% ipython --no-banner

In [1]: import numpy as np

In [2]: from numpy import linalg as LA

In [3]: np.set_printoptions(precision=1, suppress=True, linewidth=100)

In [4]: rd = lambda a: np.round(a, 1) + 0

In [5]: J = np.loadtxt("run13.csv", delimiter=",")

In [6]: print(J)
[[ 9.  9.  2.  4.]
 [ 9.  0.  1.  9.]
 [ 9. 12.  7. 12.]
 [ 9.  3.  6. 17.]
 [ 9.  9.  2.  4.]
 [ 9.  0.  1.  9.]
 [ 9.  9.  2.  4.]
 [18.  9.  3. 13.]
 [ 0.  0.  0.  0.]
 [ 9.  0.  1.  9.]
 [16. 20.  7. 18.]
 [ 0.  3.  5.  8.]
 [18.  9.  3. 13.]
 [18.  9.  3. 13.]
 [ 9.  0.  1.  9.]
 [ 0.  0.  0.  0.]
 [ 7. 11.  5. 14.]]

In [7]: vec = np.array([-2, -5, -5, 5])

In [8]: y = J @ vec

In [9]: b, lr = np.zeros(4), 1 / LA.norm(J, 2) ** 2

In [10]: for i in range(30):
    ...:     b -= lr * J.T @ (J @ b - y)
    ...:     if i % 10 == 0: print(i, round(LA.norm(J @ b - y), 1))
    ...: 
0 110.0
10 60.1
20 34.6

In [11]: print(rd(b))
[-0.6 -5.4 -0.5  2.4]

In [12]: W1 = np.array([[-2, 1], [0, 1], [0, -2], [0, 0]])

In [13]: b = np.array([9, 2])

In [14]: H = np.maximum(J @ W1 + b, 0)

In [15]: print((H > 0).astype(int))
[[0 1]
 [0 1]
 [0 1]
 [0 1]
 [0 1]
 [0 1]
 [0 1]
 [0 1]
 [1 1]
 [0 1]
 [0 1]
 [1 0]
 [0 1]
 [0 1]
 [0 1]
 [1 1]
 [0 1]]

In [16]: print(LA.matrix_rank(H))
2

In [17]: Z = np.array([[0, 1], [0, 3]])

In [18]: print(W1 @ Z)
[[ 0  1]
 [ 0  3]
 [ 0 -6]
 [ 0  0]]

In [19]: print(H @ Z)
[[ 0. 48.]
 [ 0. 27.]
 [ 0. 27.]
 [ 0.  6.]
 [ 0. 48.]
 [ 0. 27.]
 [ 0. 48.]
 [ 0. 69.]
 [ 0. 15.]
 [ 0. 27.]
 [ 0. 72.]
 [ 0.  9.]
 [ 0. 69.]
 [ 0. 69.]
 [ 0. 27.]
 [ 0. 15.]
 [ 0. 30.]]

In [20]: X = np.array([[1.0, -0.4, -1.1, 0.0, -0.9],
    ...:     [0.8, 0.1, -1.0, 1.7, 0.2],
    ...:     [0.9, -0.5, -1.2, -0.1, -0.9]])

In [21]: print(X)
[[ 1.  -0.4 -1.1  0.  -0.9]
 [ 0.8  0.1 -1.   1.7  0.2]
 [ 0.9 -0.5 -1.2 -0.1 -0.9]]

In [22]: proj = J @ LA.solve(J.T @ J, J.T)

In [23]: print(LA.matrix_rank(np.eye(17) - proj))
13

In [24]: print(np.allclose(proj @ proj, proj))
True

In [25]: print(rd(np.diag(proj)))
[0.2 0.1 0.4 0.4 0.2 0.1 0.2 0.2 0.  0.1 0.5 0.4 0.2 0.2 0.1 0.  0.5]

In [26]: print(rd(proj @ J[:, 0]))
[ 9.  9.  9.  9.  9.  9.  9. 18.  0.  9. 16.  0. 18. 18.  9.  0.  7.]

In [27]: print(rd(LA.eigvalsh(proj)))
[0. 0. 0. 0. 0. 0. 0. 0. 0. 0. 0. 0. 0. 1. 1. 1. 1.]

In [28]: print(LA.matrix_rank(X, rtol=0.1))
2

In [29]: print(rd(LA.norm(X, 2) / LA.norm(X)))
0.8

In [30]: print([round(float(x), 1) for x in LA.svd(X, compute_uv=False)[:3]])
[2.8, 1.8, 0.1]

In [31]: print(np.argsort(-LA.norm(X, axis=0).round(6), kind="stable")[:3])
[2 3 0]

In [32]: print(LA.cond(X) > 100)
False

In [33]: vec = np.array([4, 1, 4, 0, 3])

In [34]: print(rd(X @ vec))
[-3.5 -0.1 -4.4]

In [35]: print((X @ vec).argmax())
1

In [36]: print(LA.norm(X @ vec) <= LA.norm(X, 2) * LA.norm(vec) + 1e-9)
True
